$ python3 -q
>>> import numpy as np
>>> np.set_printoptions(precision=2, suppress=True, linewidth=100, sign=" ")
>>> A = np.loadtxt("sample11.csv", delimiter=",")
>>> A
array([[ 0.,  0.,  1.,  0.,  0.,  0.,  0.,  0.,  0.,  0.,  0.,  0.],
       [ 0., -2.,  0.,  0.,  0.,  0.,  0.,  0.,  0.,  0.,  0.,  0.],
       [ 0.,  0.,  0.,  0.,  0.,  0.,  0.,  0.,  0.,  0.,  0.,  0.],
       [ 0.,  0.,  0.,  0.,  0.,  0.,  0.,  0.,  0.,  0.,  0.,  0.],
       [ 0.,  0.,  0.,  0.,  0.,  0.,  0.,  0.,  0.,  0.,  0.,  3.],
       [ 0.,  0.,  0.,  0.,  0.,  0.,  0.,  0.,  0., -1.,  0.,  0.],
       [-1.,  0.,  0.,  0.,  0.,  0.,  0.,  0.,  0.,  0.,  0.,  0.],
       [ 0.,  0.,  0.,  0.,  0.,  0.,  0.,  0.,  0.,  0., -3.,  0.],
       [ 0.,  0.,  0., -3.,  0.,  0.,  0.,  0.,  0.,  0.,  0.,  0.],
       [ 0.,  0.,  0.,  0.,  0.,  3.,  0.,  0.,  0.,  0.,  0.,  0.],
       [ 0.,  0.,  0.,  0.,  0.,  0.,  1.,  0.,  0.,  0.,  0.,  0.],
       [ 0.,  0.,  0.,  0.,  0.,  0.,  0.,  0.,  2.,  0.,  0.,  0.]])
>>> round(float(np.abs(np.linalg.eigvals(A)).max()), 2)
2.0
>>> np.sort(np.abs(np.linalg.eigvals(A)))
array([ 0.  ,  0.  ,  0.  ,  0.  ,  0.  ,  0.  ,  0.  ,  0.  ,  0.  ,  1.73,  1.73,  2.  ])
>>> A @ A
array([[ 0.,  0.,  0.,  0.,  0.,  0.,  0.,  0.,  0.,  0.,  0.,  0.],
       [ 0.,  4.,  0.,  0.,  0.,  0.,  0.,  0.,  0.,  0.,  0.,  0.],
       [ 0.,  0.,  0.,  0.,  0.,  0.,  0.,  0.,  0.,  0.,  0.,  0.],
       [ 0.,  0.,  0.,  0.,  0.,  0.,  0.,  0.,  0.,  0.,  0.,  0.],
       [ 0.,  0.,  0.,  0.,  0.,  0.,  0.,  0.,  6.,  0.,  0.,  0.],
       [ 0.,  0.,  0.,  0.,  0., -3.,  0.,  0.,  0.,  0.,  0.,  0.],
       [ 0.,  0., -1.,  0.,  0.,  0.,  0.,  0.,  0.,  0.,  0.,  0.],
       [ 0.,  0.,  0.,  0.,  0.,  0., -3.,  0.,  0.,  0.,  0.,  0.],
       [ 0.,  0.,  0.,  0.,  0.,  0.,  0.,  0.,  0.,  0.,  0.,  0.],
       [ 0.,  0.,  0.,  0.,  0.,  0.,  0.,  0.,  0., -3.,  0.,  0.],
       [-1.,  0.,  0.,  0.,  0.,  0.,  0.,  0.,  0.,  0.,  0.,  0.],
       [ 0.,  0.,  0., -6.,  0.,  0.,  0.,  0.,  0.,  0.,  0.,  0.]])
>>> (A + A.T) / 2
array([[ 0. ,  0. ,  0.5,  0. ,  0. ,  0. , -0.5,  0. ,  0. ,  0. ,  0. ,  0. ],
       [ 0. , -2. ,  0. ,  0. ,  0. ,  0. ,  0. ,  0. ,  0. ,  0. ,  0. ,  0. ],
       [ 0.5,  0. ,  0. ,  0. ,  0. ,  0. ,  0. ,  0. ,  0. ,  0. ,  0. ,  0. ],
       [ 0. ,  0. ,  0. ,  0. ,  0. ,  0. ,  0. ,  0. , -1.5,  0. ,  0. ,  0. ],
       [ 0. ,  0. ,  0. ,  0. ,  0. ,  0. ,  0. ,  0. ,  0. ,  0. ,  0. ,  1.5],
       [ 0. ,  0. ,  0. ,  0. ,  0. ,  0. ,  0. ,  0. ,  0. ,  1. ,  0. ,  0. ],
       [-0.5,  0. ,  0. ,  0. ,  0. ,  0. ,  0. ,  0. ,  0. ,  0. ,  0.5,  0. ],
       [ 0. ,  0. ,  0. ,  0. ,  0. ,  0. ,  0. ,  0. ,  0. ,  0. , -1.5,  0. ],
       [ 0. ,  0. ,  0. , -1.5,  0. ,  0. ,  0. ,  0. ,  0. ,  0. ,  0. ,  1. ],
       [ 0. ,  0. ,  0. ,  0. ,  0. ,  1. ,  0. ,  0. ,  0. ,  0. ,  0. ,  0. ],
       [ 0. ,  0. ,  0. ,  0. ,  0. ,  0. ,  0.5, -1.5,  0. ,  0. ,  0. ,  0. ],
       [ 0. ,  0. ,  0. ,  0. ,  1.5,  0. ,  0. ,  0. ,  1. ,  0. ,  0. ,  0. ]])
>>> round(float(np.linalg.det(A)), 2)
0.0
>>> np.allclose(A, A.T)
False
